>>> import numpy as np
>>> np.set_printoptions(suppress=True, linewidth=200)
>>> K = np.load("arr.npy")
>>> K
array([[0, 0, 1, 1, 0, 0, 1],
       [0, 0, 1, 1, 1, 0, 1],
       [1, 1, 0, 0, 0, 0, 1],
       [1, 1, 0, 0, 0, 0, 1],
       [0, 1, 0, 0, 0, 0, 1],
       [0, 0, 0, 0, 0, 0, 1],
       [1, 1, 1, 1, 1, 1, 0]])
>>> # looks like rank 6
>>> (K + K.T) / 2
array([[0., 0., 1., 1., 0., 0., 1.],
       [0., 0., 1., 1., 1., 0., 1.],
       [1., 1., 0., 0., 0., 0., 1.],
       [1., 1., 0., 0., 0., 0., 1.],
       [0., 1., 0., 0., 0., 0., 1.],
       [0., 0., 0., 0., 0., 0., 1.],
       [1., 1., 1., 1., 1., 1., 0.]])
>>> K @ K
array([[3, 3, 1, 1, 1, 1, 2],
       [3, 4, 1, 1, 1, 1, 3],
       [1, 1, 3, 3, 2, 1, 2],
       [1, 1, 3, 3, 2, 1, 2],
       [1, 1, 2, 2, 2, 1, 1],
       [1, 1, 1, 1, 1, 1, 0],
       [2, 3, 2, 2, 1, 0, 6]])
>>> K.inv()
Traceback (most recent call last):
  File "<python-input-7>", line 1, in <module>
    K.inv()
    ^^^^^
AttributeError: 'numpy.ndarray' object has no attribute 'inv'
>>> round(np.abs(np.linalg.eigvals(K)).max(), 1)
np.float64(3.6)
>>> np.trace(K)
np.int64(0)
>>> np.allclose(K @ K.T, K.T @ K)
True
>>> np.allclose(K, K.T)
True
>>> np.linalg.lstsq(K[:-1].T, K[-1])[2]
np.int32(5)
>>> np.allclose(K[:-1].T @ np.linalg.lstsq(K[:-1].T, K[-1])[0], K[-1])
False
>>> np.linalg.matrix_rank(K, rtol=0.1)
np.int64(5)
>>> np.argsort(-np.linalg.norm(K, axis=0).round(6), kind="stable")[:3]
array([6, 1, 0])
>>> np.linalg.cond(K) > 100
np.True_
>>> feats = np.loadtxt("out8.csv", delimiter=",")
>>> feats
array([[-3., -2.,  5., -1.,  6.,  0.,  0.,  0.,  0.],
       [-3.,  3.,  3.,  3.,  8.,  0.,  0.,  0.,  0.],
       [ 5., -6.,  1., -1., -2.,  0.,  0.,  0.,  0.],
       [ 2.,  9.,  3.,  1., -1.,  0.,  0.,  0.,  0.],
       [-3.,  7., -7.,  1.,  7.,  0.,  0.,  0.,  0.],
       [ 0.,  0.,  0.,  0.,  0., -1., -1.,  2., -1.],
       [ 0.,  0.,  0.,  0.,  0.,  3.,  0., -3., -2.],
       [ 0.,  0.,  0.,  0.,  0., -1.,  0., -2.,  0.],
       [ 0.,  0.,  0.,  0.,  0., -1., -3.,  3.,  1.]])
>>> x0 = np.array([1, -1, -2, 2, 1, 1, 1, -2, -1])
>>> np.linalg.norm(feats @ x0) <= np.linalg.norm(feats, 2) * np.linalg.norm(x0) + 1e-9
np.True_
>>> (feats @ x0).argmax()
np.int64(4)
>>> O, evecs = np.linalg.qr(feats[:, :2])[0], np.linalg.qr(feats[:, 2:])[0]
>>> s = np.linalg.svd(O.T @ evecs, compute_uv=False)
>>> np.round(np.degrees(np.arccos(s.clip(0, 1))), 1)
array([33.7, 50.9])
>>> (s > 0.9).sum()
np.int64(0)
>>> np.round(np.linalg.norm(O @ O.T - evecs @ evecs.T, 2), 1)
np.float64(1.0)
>>> E = np.load("layer7.npy")
>>> E
array([[ 9.4, 15. , 16.5],
       [ 8.6, 13.9, 16.3],
       [10.4, 15.1, 16. ],
       [ 9.9, 15.3, 16.7],
       [ 8.8, 14.2, 15.3],
       [ 9.3, 15.7, 14.8],
       [ 8.8, 15. , 15.9],
       [ 9.3, 13.9, 13.8],
       [10.1, 12.7, 15.3],
       [ 8.8, 16.2, 15.2],
       [ 9.4, 15. , 16. ],
       [ 9.1, 15.8, 15.6],
       [ 7.8, 14.6, 15. ],
       [ 8.4, 14.5, 15.1],
       [ 9.4, 16.4, 16. ],
       [ 8.5, 13.9, 15.2],
       [ 7.5, 15.5, 16.4],
       [ 8.1, 14.5, 16.3],
       [ 7.6, 16.8, 14. ],
       [ 9.6, 15.2, 15.6],
       [ 9.7, 16.3, 15.8],
       [ 9.1, 15.3, 15.7],
       [ 9.6, 16.1, 16.3],
       [10.6, 16.3, 14.3],
       [ 8.2, 14.9, 14.6],
       [ 9.1, 13.9, 15.2],
       [ 7.8, 14.9, 16. ],
       [ 9.2, 15.2, 16.9],
       [ 8.6, 14.5, 12.5],
       [ 6.8, 14.6, 14.3],
       [10.3, 15.2, 14.7],
       [ 7.4, 13.6, 15.1],
       [ 7.4, 15.1, 16.1],
       [ 8.1, 13.2, 14.6],
       [ 9.5, 14.8, 13. ],
       [ 8.2, 17.2, 16.2],
       [10.7, 15.5, 13.9]])
>>> x0 = np.array([3, 3, 2])
>>> rhs = E @ x0
>>> np.round(np.linalg.pinv(E) @ E, 1) + 0
array([[1., 0., 0.],
       [0., 1., 0.],
       [0., 0., 1.]])
>>> np.round(np.linalg.lstsq(E, rhs)[0], 1)
array([3., 3., 2.])
>>> rng = np.random.default_rng(16260)
>>> rhs = rhs + 0.1 * rng.normal(size=37)
>>> rhs.round(1)
array([106.1,  99.9, 108.7, 109. ,  99.7, 104.6, 103.2,  97.1,  99.1, 105.3, 105.3, 105.8,  97.3,  99.1, 109.3,  97.5, 101.7, 100.5, 101.3, 105.4, 109.5, 104.7, 109.7, 109.2,  98.4,  99.5, 100.1,
       106.9,  94.3,  93. , 106. ,  93.2,  99.6,  93.2,  99. , 108.5, 106.5])
>>> coef, *_ = np.linalg.lstsq(E, rhs)
>>> coef.round()
array([3., 3., 2.])
>>> round(np.linalg.norm(rhs - E @ coef), 1)
np.float64(0.6)
>>> np.round(E.T @ (rhs - E @ coef), 1) + 0
array([0., 0., 0.])
>>> z = E[:, 1] > np.median(E[:, 1])
>>> u = E[z].mean(axis=0) - E[~z].mean(axis=0)
>>> np.argsort(-np.abs(u).round(6), kind="stable")
array([1, 0, 2])
>>> z.astype(int)
array([0, 0, 1, 1, 0, 1, 0, 0, 0, 1, 0, 1, 0, 0, 1, 0, 1, 0, 1, 1, 1, 1, 1, 1, 0, 0, 0, 1, 0, 0, 1, 0, 1, 0, 0, 1, 1])
>>> ((E - E.mean(axis=0)) @ u > 0).astype(int)
array([1, 0, 1, 1, 0, 1, 1, 0, 0, 1, 1, 1, 0, 0, 1, 0, 1, 0, 1, 1, 1, 1, 1, 1, 0, 0, 0, 1, 0, 0, 1, 0, 0, 0, 0, 1, 1])
>>> cent = E[[7, 4]].astype(float)
>>> for _ in range(7):
...     z = np.linalg.norm(E[:, None] - cent, axis=-1).argmin(axis=1)
...     cent = np.array([E[z == j].mean(axis=0) for j in range(2)])
... 
>>> z
array([1, 1, 1, 1, 1, 1, 1, 0, 1, 1, 1, 1, 1, 1, 1, 1, 1, 1, 1, 1, 1, 1, 1, 0, 1, 1, 1, 1, 0, 1, 0, 1, 1, 1, 0, 1, 0])
>>> np.bincount(z)
array([ 6, 31])
>>> np.abs(cent[1] - cent[0]).argmax()
np.int64(2)
>>> np.round(cent[1] - cent[0], 1) + 0
array([-1.1,  0. ,  1.9])
>>> cent.round(1)
array([[ 9.8, 15. , 13.7],
       [ 8.7, 15. , 15.6]])
>>> z = rng.permutation(7)
>>> z
array([5, 0, 6, 3, 4, 1, 2])
>>> out = K[z][:, z]
>>> np.round(np.sort(np.abs(np.linalg.eigvals(out))), 1) + 0
array([0. , 0.3, 0.6, 0.7, 1.8, 2.2, 3.6])
>>> out
array([[0, 0, 1, 0, 0, 0, 0],
       [0, 0, 1, 1, 0, 0, 1],
       [1, 1, 0, 1, 1, 1, 1],
       [0, 1, 1, 0, 0, 1, 0],
       [0, 0, 1, 0, 0, 1, 0],
       [0, 0, 1, 1, 1, 0, 1],
       [0, 1, 1, 0, 0, 1, 0]])
>>> round(float(np.linalg.det(out)), 1), np.round(np.linalg.det(K[z]), 1)
(0.0, np.float64(0.0))
>>> np.diag(out)
array([0, 0, 0, 0, 0, 0, 0])
>>> np.trace(out)
np.int64(0)
>>> np.allclose(out, K)
False
>>> x0 = np.array([3, 3, 4])
>>> rhs = E @ x0
>>> coef, lr = np.zeros(3), 1 / np.linalg.norm(E, 2) ** 2
>>> for i in range(3):
...     coef -= lr * E.T @ (E @ coef - rhs)
...     if i % 1 == 0: print(i, round(np.linalg.norm(E @ coef - rhs), 1))
... 
0 5.8
1 5.8
2 5.7
>>> np.round(np.linalg.cond(E), 1)
np.float64(27.1)
>>> coef.round(1)
array([2.2, 3.7, 3.8])
>>> u = np.array([1, 1, 1, 1, 1])
>>> mat = u[np.abs(np.subtract.outer(np.arange(5), np.arange(5)))]
>>> mat
array([[1, 1, 1, 1, 1],
       [1, 1, 1, 1, 1],
       [1, 1, 1, 1, 1],
       [1, 1, 1, 1, 1],
       [1, 1, 1, 1, 1]])
>>> # columns 0 and 1 are equal
>>> np.allclose(mat @ mat.T, mat.T @ mat)
True
>>> round(float(np.abs(np.linalg.eigvals(mat)).max()), 1)
5.0
>>> mat @ mat
array([[5, 5, 5, 5, 5],
       [5, 5, 5, 5, 5],
       [5, 5, 5, 5, 5],
       [5, 5, 5, 5, 5],
       [5, 5, 5, 5, 5]])
>>> np.round(np.sort(np.abs(np.linalg.eigvals(mat))), 1) + 0
array([0., 0., 0., 0., 5.])
>>> np.allclose(mat, mat.T)
True
>>> np.linalg.matrix_power(mat, 4)
array([[125, 125, 125, 125, 125],
       [125, 125, 125, 125, 125],
       [125, 125, 125, 125, 125],
       [125, 125, 125, 125, 125],
       [125, 125, 125, 125, 125]])
>>> np.trace(mat)
np.int64(5)
>>> assert mat == mat.T
Traceback (most recent call last):
  File "<python-input-78>", line 1, in <module>
    assert mat == mat.T
           ^^^^^^^^^^^^
ValueError: The truth value of an array with more than one element is ambiguous. Use a.any() or a.all()
>>> round(np.linalg.det(mat), 1)
np.float64(0.0)
>>> round(float(np.linalg.eigvals(mat).sum().real), 1)
5.0
>>> np.kron(np.eye(2, dtype=int), mat)
array([[1, 1, 1, 1, 1, 0, 0, 0, 0, 0],
       [1, 1, 1, 1, 1, 0, 0, 0, 0, 0],
       [1, 1, 1, 1, 1, 0, 0, 0, 0, 0],
       [1, 1, 1, 1, 1, 0, 0, 0, 0, 0],
       [1, 1, 1, 1, 1, 0, 0, 0, 0, 0],
       [0, 0, 0, 0, 0, 1, 1, 1, 1, 1],
       [0, 0, 0, 0, 0, 1, 1, 1, 1, 1],
       [0, 0, 0, 0, 0, 1, 1, 1, 1, 1],
       [0, 0, 0, 0, 0, 1, 1, 1, 1, 1],
       [0, 0, 0, 0, 0, 1, 1, 1, 1, 1]])
>>> np.einsum("ii->", mat)
np.int64(5)
>>> np.round(np.linalg.det(mat[::-1]), 1)
np.float64(0.0)
>>> left, s, Vt = np.linalg.svd(mat)
>>> np.argmax(s[:-1] / (s[1:] + 1e-6)) + 1
np.int64(1)
>>> s.round(1) + 0
array([5., 0., 0., 0., 0.])
>>> out = left[:, :1] @ np.diag(s[:1]) @ Vt[:1]
>>> np.linalg.matrix_rank(mat, rtol=0.05)
np.int64(1)
>>> w, evecs = np.linalg.eigh(mat)
>>> x0 = np.array([-2, -1, 1, -3, 0])
>>> (np.sign(evecs[:, -1].round(6)) == np.sign(evecs[0, -1].round(6))).astype(int)
array([1, 1, 1, 1, 1])
>>> x0 @ mat @ x0
np.int64(25)
>>> np.round(evecs * np.abs(w) @ evecs.T, 1)
array([[1., 1., 1., 1., 1.],
       [1., 1., 1., 1., 1.],
       [1., 1., 1., 1., 1.],
       [1., 1., 1., 1., 1.],
       [1., 1., 1., 1., 1.]])
>>> np.abs(mat).sum(axis=1).max(), np.abs(w).max()
(np.int64(5), np.float64(5.0))
>>> J = np.load("test17.npy")
>>> J.round(1)
array([[0.3, 0.4, 0.2],
       [0.4, 0.6, 0.3],
       [0.2, 0.3, 0.1]])
>>> # equal to its transpose
>>> np.abs(np.diag(np.linalg.qr(J)[1])) > 1e-9
array([ True, False, False])
>>> np.linalg.lstsq(J[:-1].T, J[-1])[2]
np.int32(1)
>>> left, s, Vt = np.linalg.svd(J)
>>> s.round(1) + 0
array([1., 0., 0.])
>>> np.argmax(s[:-1] / (s[1:] + 1e-6)) + 1
np.int64(1)
>>> out = left[:, :1] @ np.diag(s[:1]) @ Vt[:1]
>>> np.linalg.matrix_rank(J, rtol=0.05)
np.int64(1)
>>> out.round(1)
array([[0.3, 0.4, 0.2],
       [0.4, 0.6, 0.3],
       [0.2, 0.3, 0.1]])
>>> round(float(np.linalg.norm(J - out, 2)), 1), round(s[1], 1)
(0.0, np.float64(0.0))
>>> round(float(np.linalg.norm(J - out) / np.linalg.norm(J)), 1)
0.0
